% ipython --no-banner

In [1]: import numpy as np

In [2]: np.set_printoptions(suppress=True, linewidth=160)

In [3]: feats = np.array([[-3, 2, 0], [2, 0, 3], [1, -2, 2], [0, 0, 0]])

In [4]: print(feats)
[[-3  2  0]
 [ 2  0  3]
 [ 1 -2  2]
 [ 0  0  0]]

In [5]: B = np.c_[feats[:, :1] @ np.array([[3]]), np.array([-3, 5, 2, -1])]

In [6]: print(B)
[[-9 -3]
 [ 6  5]
 [ 3  2]
 [ 0 -1]]

In [7]: print(np.linalg.matrix_rank(np.c_[feats, B]))
4

In [8]: print(np.round(np.linalg.lstsq(feats, B[:, 0])[0], 1) + 0)
[3. 0. 0.]

In [9]: x0 = np.array([2, 2])

In [10]: target = B @ x0

In [11]: coef, lr = np.zeros(2), 1 / np.linalg.norm(B, 2) ** 2

In [12]: for i in range(20):
    ...:     coef -= lr * B.T @ (B @ coef - target)
    ...:     if i % 5 == 0: print(i, round(np.linalg.norm(B @ coef - target), 1))
    ...: 
0 2.0
5 1.6
10 1.3
15 1.1

In [13]: print(coef.round(1))
[2.2 1.7]

In [14]: print(round(np.linalg.cond(B), 1))
5.2

In [15]: q, _ = np.linalg.qr(np.array([[-1.3, -0.5], [-0.5, 1.7], [1.2, -0.6], [-1.0, 0.1]]))

In [16]: mat = q @ q.T

In [17]: print(mat.round(1) + 0)
[[ 0.6 -0.2 -0.3  0.3]
 [-0.2  0.8 -0.3  0. ]
 [-0.3 -0.3  0.4 -0.3]
 [ 0.3  0.  -0.3  0.2]]

In [18]: print(np.count_nonzero(mat))
16

In [19]: print(mat.shape)
(4, 4)

In [20]: print(np.linalg.matrix_rank(mat))
2

In [21]: print(np.round(np.linalg.svd(mat, compute_uv=False), 1) + 0)
[1. 1. 0. 0.]

In [22]: print(np.round(mat.mean(axis=0), 1))
[ 0.1  0.1 -0.1  0.1]

In [23]: print(np.linalg.cond(mat) > 100)
True

In [24]: print(np.linalg.matrix_rank(mat, rtol=0.1))
2

In [25]: print(np.argsort(-np.linalg.norm(mat, axis=0).round(6), kind="stable")[:3])
[1 0 2]

In [26]: Uu, sv, VT = np.linalg.svd(mat)

In [27]: vecs = VT[:(sv > 1e-8).sum()]

In [28]: rng = np.random.default_rng(76)

In [29]: x0 = mat[3] + 4 * mat[2] + rng.integers(2) * np.eye(4)[1]

In [30]: print(x0.round(1))
[-0.8 -0.1  1.2 -0.8]

In [31]: print(np.allclose(vecs.T @ vecs @ x0, x0))
False

In [32]: w, vecs = np.linalg.eigh(mat)

In [33]: x0 = np.array([3, 2, 4, -4])

In [34]: print(round(np.abs(mat).sum(axis=1).max(), 1), np.abs(w).max())
1.4 1.0

In [35]: print(round(float(x0 @ mat @ x0), 1))
3.5

In [36]: print(np.round(np.linalg.eigvalsh(mat[1:, 1:]), 1) + 0)
[0.  0.4 1. ]

In [37]: X = np.array([[1.0, 4.0, 4.0, 0.0],
    ...:     [4.0, 1.0, 4.0, 0.0],
    ...:     [4.0, 4.0, 1.0, 0.0],
    ...:     [0.0, 0.0, 0.0, -3.0]])

In [38]: B = X + rng.integers(-2, 3, (4, 1)) @ rng.integers(-2, 3, (1, 4))

In [39]: print(B)
[[ 3.  8.  6.  4.]
 [ 4.  1.  4.  0.]
 [ 6.  8.  3.  4.]
 [ 0.  0.  0. -3.]]

In [40]: print(np.linalg.matrix_rank(B - X, tol=1e-8))
1

In [41]: print(np.abs(B - X).sum(axis=1))
[12.  0. 12.  0.]

In [42]: print(B - X)
[[2. 4. 2. 4.]
 [0. 0. 0. 0.]
 [2. 4. 2. 4.]
 [0. 0. 0. 0.]]

In [43]: lab = rng.permutation(4)

In [44]: B = X[:, lab] * rng.choice([-1, 1], 4)

In [45]: print(B)
[[-1.  4. -0.  4.]
 [-4.  4. -0.  1.]
 [-4.  1. -0.  4.]
 [-0.  0.  3.  0.]]

In [46]: Uu, _, VT = np.linalg.svd(X.T @ B)

In [47]: print(np.round(np.linalg.lstsq(X, B)[0], 1) + 0)
[[-1.  0.  0.  0.]
 [ 0.  0.  0.  1.]
 [ 0.  1.  0.  0.]
 [ 0.  0. -1.  0.]]

In [48]: m1 = np.load("layer3.npy")

In [49]: print(m1.round(1))
[[-0.7 -0.7]
 [ 0.7 -0.7]]

In [50]: x0 = np.array([1, 2])

In [51]: target = m1 @ x0

In [52]: print(target.round(1))
[-2.1 -0.7]

In [53]: print(np.round(np.linalg.solve(m1, target + m1[:, 1]), 1))
[1. 3.]

In [54]: print(np.round(np.linalg.solve(m1.T, m1[1]), 1))
[-0.  1.]

In [55]: print(np.round(m1.T @ m1, 1) + 0)
[[1. 0.]
 [0. 1.]]

In [56]: print(np.round(np.linalg.pinv(m1), 1))
[[-0.7  0.7]
 [-0.7 -0.7]]

In [57]: print(np.round(m1[:, 1] @ m1[:, 0], 1))
0.0

In [58]: E = np.array([[16.2, -1.9, -10.8],
    ...:     [13.0, -1.7, -8.7],
    ...:     [9.3, -1.5, -6.3],
    ...:     [7.8, -1.4, -5.4],
    ...:     [4.3, -1.0, -3.2],
    ...:     [3.4, -0.9, -2.6],
    ...:     [2.9, -0.8, -2.3],
    ...:     [0.1, -0.1, -0.1],
    ...:     [-0.1, 0.1, 0.1],
    ...:     [0.0, 0.9, 2.5],
    ...:     [0.0, 1.1, 3.7]])

In [59]: print(E)
[[ 16.2  -1.9 -10.8]
 [ 13.   -1.7  -8.7]
 [  9.3  -1.5  -6.3]
 [  7.8  -1.4  -5.4]
 [  4.3  -1.   -3.2]
 [  3.4  -0.9  -2.6]
 [  2.9  -0.8  -2.3]
 [  0.1  -0.1  -0.1]
 [ -0.1   0.1   0.1]
 [  0.    0.9   2.5]
 [  0.    1.1   3.7]]

In [60]: lab = E[:, 0] > np.median(E[:, 0])

In [61]: u = E[lab].mean(axis=0) - E[~lab].mean(axis=0)

In [62]: print(np.argsort(-np.abs(u).round(6), kind="stable"))
[0 2 1]

In [63]: B = np.c_[E[:, :2] @ np.array([[8, 1], [6, 9]]), np.array([6, 3, 0, 2, 9, 8, 2, -8, 5, -5, -1])]

In [64]: print(B.round(1))
[[118.2  -0.9   6. ]
 [ 93.8  -2.3   3. ]
 [ 65.4  -4.2   0. ]
 [ 54.   -4.8   2. ]
 [ 28.4  -4.7   9. ]
 [ 21.8  -4.7   8. ]
 [ 18.4  -4.3   2. ]
 [  0.2  -0.8  -8. ]
 [ -0.2   0.8   5. ]
 [  5.4   8.1  -5. ]
 [  6.6   9.9  -1. ]]

In [65]: print(np.round(np.linalg.norm(np.linalg.qr(E)[0].T @ B, axis=0) ** 2 / ((B ** 2).sum(axis=0) + 1e-12), 1))
[1.  1.  0.4]

In [66]: print(np.round(np.linalg.lstsq(E, B[:, 0])[0], 1) + 0)
[8. 6. 0.]

In [67]: print(np.linalg.matrix_rank(np.c_[E, B]))
4

In [68]: print(np.linalg.matrix_rank(B))
3

In [69]: print(np.round(np.linalg.norm(B - E @ np.linalg.lstsq(E, B)[0], axis=0), 1) + 0)
[ 0.   0.  13.9]

In [70]: x0 = np.array([1, 0, 0])

In [71]: a = np.maximum(B @ x0, 0)

In [72]: print(np.round(np.maximum(B @ x0, 0) - np.maximum(-B @ x0, 0), 1))
[118.2  93.8  65.4  54.   28.4  21.8  18.4   0.2  -0.2   5.4   6.6]

In [73]: print(np.round(B.T @ a, 1))
[31656.  -1062.1  1530.2]

In [74]: print(np.flatnonzero(a > 1e-9))
[ 0  1  2  3  4  5  6  7  9 10]

In [75]: x0 = np.array([2, 1, 2])

In [76]: target = E @ x0

In [77]: print(np.round(np.linalg.solve(E.T @ E, E.T @ target), 1))
[2. 1. 2.]

In [78]: print(np.round(np.linalg.lstsq(E, target)[0], 1))
[2. 1. 2.]

In [79]: print(np.round(np.linalg.pinv(E) @ E, 1) + 0)
[[1. 0. 0.]
 [0. 1. 0.]
 [0. 0. 1.]]

In [80]: target = target + 0.3 * rng.normal(size=11)

In [81]: print(target.round(1))
[ 9.3  6.4  4.2  3.5  1.3  0.5  0.8 -0.1  0.1  5.8  8.9]

In [82]: coef, *_ = np.linalg.lstsq(E, target)

In [83]: print(coef.round())
[2. 1. 2.]

In [84]: M = np.loadtxt("run12.csv", delimiter=",")

In [85]: print(M)
[[ 3.  -1.5  0.6]
 [ 0.1 -1.5 -0.7]
 [ 2.8  0.3 -1.3]
 [ 0.8  1.9  0.2]
 [ 1.4 -0.5 -2.9]
 [ 2.1 -1.6 -1.4]
 [ 1.6 -1.   0.5]
 [ 2.1 -0.3 -0.3]
 [ 0.8 -0.2  0.5]
 [ 1.7 -1.5  0.7]
 [ 2.  -2.2  0.1]
 [ 1.2 -0.7 -0.8]
 [ 1.5  0.7 -0.5]
 [ 1.   0.1  0.2]
 [ 2.1  0.2 -2.2]
 [ 2.  -3.7  1.1]
 [ 2.7 -0.3  0.1]
 [ 1.   0.  -0.4]
 [ 3.1  1.5  0. ]
 [-0.9  0.  -0.3]
 [ 1.   1.1  0.5]
 [ 1.8 -0.7  0.3]
 [ 1.4 -0.4 -0.5]]

In [86]: Xc = M - M.mean(axis=0)

In [87]: vecs = np.linalg.svd(Xc)[2][:1]

In [88]: B = Xc - Xc @ vecs.T @ vecs

In [89]: print(np.round(np.diag(vecs.T @ vecs), 1) + 0)
[0.  0.9 0.1]

In [90]: print(np.round(np.cov(Xc @ vecs.T, rowvar=False), 1))
1.6

In [91]: q, vecs = np.linalg.qr(M[:, :2])[0], np.linalg.qr(M[:, 2:])[0]

In [92]: sv = np.linalg.svd(q.T @ vecs, compute_uv=False)

In [93]: print(np.round(np.degrees(np.arccos(sv.clip(0, 1))), 1))
[72.7]

In [94]: print((sv > 0.9).sum())
0

In [95]: arr = np.load("x.npy")

In [96]: print(arr)
[[3 5 3 2]
 [0 0 0 3]
 [0 0 1 3]
 [0 0 0 1]]

In [97]: print(np.linalg.matrix_rank(arr - arr[0, 0] * np.eye(4)))
3

In [98]: print([int(np.linalg.matrix_rank(np.linalg.matrix_power(arr, p))) for p in range(1, 5)])
[3, 3, 3, 3]

In [99]: print(np.round(np.sort(np.linalg.eigvals(arr)), 1))
[0. 1. 1. 3.]

In [100]: print(arr @ arr)
[[ 9 15 12 32]
 [ 0  0  0  3]
 [ 0  0  1  6]
 [ 0  0  0  1]]

In [101]: print(np.prod(np.diag(arr)), round(np.linalg.det(arr), 1))
0 0.0

In [102]: Uu, sv, VT = np.linalg.svd(arr)

In [103]: vecs = VT[:(sv > 1e-8).sum()]

In [104]: x0 = arr[0] + 3 * arr[2] + rng.integers(2) * np.eye(4)[1]

In [105]: print(x0)
[ 3.  5.  6. 11.]

In [106]: print(np.linalg.matrix_rank(np.vstack([arr, x0])))
3

In [107]: print(np.round(np.diag(vecs.T @ vecs), 1))
[0.3 0.7 1.  1. ]

In [108]: print(round(float(np.linalg.norm(x0 - vecs.T @ vecs @ x0)), 1))
0.0

In [109]: print(np.allclose(vecs.T @ vecs @ x0, x0))
True

In [110]: r = np.linalg.matrix_rank(arr)

In [111]: print(r)
3

In [112]: ns = np.linalg.svd(arr)[2][r:].T

In [113]: print(np.linalg.matrix_rank(arr.T @ arr), np.linalg.matrix_rank(arr @ arr.T))
3 3

In [114]: print(np.round(arr @ ns, 1) + 0)
[[0.]
 [0.]
 [0.]
 [0.]]

In [115]: u, g = arr[2], arr[1]

In [116]: print(u @ u)
10

In [117]: print(u @ g)
9

In [118]: p = (u @ g) / (u @ u) * u

In [119]: print(np.linalg.matrix_rank(np.outer(u, g)))
1

In [120]: print(p)
[0.  0.  0.9 2.7]

In [121]: print(np.poly(arr))
[ 1. -5.  7. -3.  0.]

In [122]: print(round(float(np.linalg.det(2 * arr)), 1), round(float(np.linalg.det(arr)), 1))
0.0 0.0

In [123]: print(round(float(np.linalg.det(arr.T)), 1))
0.0

In [124]: print(round(np.linalg.det(arr[::-1]), 1))
0.0

In [125]: data = np.loadtxt("mat.csv", delimiter=",")

In [126]: print(data)
[[0. 0. 0.]
 [5. 3. 1.]
 [0. 0. 0.]
 [3. 2. 3.]
 [3. 2. 3.]
 [3. 2. 3.]
 [7. 7. 6.]
 [5. 3. 1.]
 [5. 3. 1.]
 [7. 7. 6.]
 [0. 0. 0.]
 [0. 0. 0.]
 [0. 0. 0.]
 [2. 4. 5.]
 [5. 6. 8.]
 [0. 0. 0.]
 [0. 0. 0.]
 [0. 0. 0.]
 [0. 0. 0.]
 [7. 7. 6.]
 [3. 2. 3.]
 [5. 3. 1.]
 [0. 0. 0.]]

In [127]: print(np.round(np.linalg.svd(data, compute_uv=False), 1))
[27.5  6.3  1.9]

In [128]: print(np.unravel_index(np.abs(data).argmax(), data.shape))
(np.int64(14), np.int64(2))

In [129]: print(data - data[0])
[[0. 0. 0.]
 [5. 3. 1.]
 [0. 0. 0.]
 [3. 2. 3.]
 [3. 2. 3.]
 [3. 2. 3.]
 [7. 7. 6.]
 [5. 3. 1.]
 [5. 3. 1.]
 [7. 7. 6.]
 [0. 0. 0.]
 [0. 0. 0.]
 [0. 0. 0.]
 [2. 4. 5.]
 [5. 6. 8.]
 [0. 0. 0.]
 [0. 0. 0.]
 [0. 0. 0.]
 [0. 0. 0.]
 [7. 7. 6.]
 [3. 2. 3.]
 [5. 3. 1.]
 [0. 0. 0.]]

In [130]: print(np.count_nonzero(data))
39
